% python3 -q
>>> import numpy as np
>>> np.set_printoptions(precision=2, suppress=True, linewidth=140)
>>> E = np.maximum(np.array([[-1, 1],
...     [0, 1],
...     [-6, -4],
...     [9, -7],
...     [2, -4],
...     [8, -2],
...     [3, -5],
...     [-6, -1],
...     [-1, 3],
...     [3, -5],
...     [-6, 5],
...     [-9, -3],
...     [-9, -8],
...     [-2, 0],
...     [7, -5],
...     [5, -4],
...     [-4, -7],
...     [4, 7],
...     [-2, 7],
...     [5, 0],
...     [-4, -2],
...     [7, 1],
...     [-2, 5],
...     [6, -7],
...     [-8, 2],
...     [-4, -1],
...     [6, -2],
...     [-5, 1],
...     [5, 8],
...     [1, -8]]) @ np.array([[-1, -1, 3, -3], [-4, 1, 4, 5]]) + np.array([-2, -2, -1, -1]), 0)
>>> E
array([[ 0,  0,  0,  7],
       [ 0,  0,  3,  4],
       [20,  0,  0,  0],
       [17,  0,  0,  0],
       [12,  0,  0,  0],
       [ 0,  0, 15,  0],
       [15,  0,  0,  0],
       [ 8,  3,  0, 12],
       [ 0,  2,  8, 17],
       [15,  0,  0,  0],
       [ 0,  9,  1, 42],
       [19,  4,  0, 11],
       [39,  0,  0,  0],
       [ 0,  0,  0,  5],
       [11,  0,  0,  0],
       [ 9,  0,  0,  0],
       [30,  0,  0,  0],
       [ 0,  1, 39, 22],
       [ 0,  7, 21, 40],
       [ 0,  0, 14,  0],
       [10,  0,  0,  1],
       [ 0,  0, 24,  0],
       [ 0,  5, 13, 30],
       [20,  0,  0,  0],
       [ 0,  8,  0, 33],
       [ 6,  1,  0,  6],
       [ 0,  0,  9,  0],
       [ 0,  4,  0, 19],
       [ 0,  1, 46, 24],
       [29,  0,  0,  0]])
>>> z = E[:, 3] > np.median(E[:, 3])
>>> r0 = E[z].mean(axis=0) - E[~z].mean(axis=0)
>>> np.argsort(-np.abs(r0).round(6), kind="stable")
array([3, 0, 2, 1])
>>> (((E - E.mean(axis=0)) @ r0 > 0) == z).mean()
np.float64(0.8)
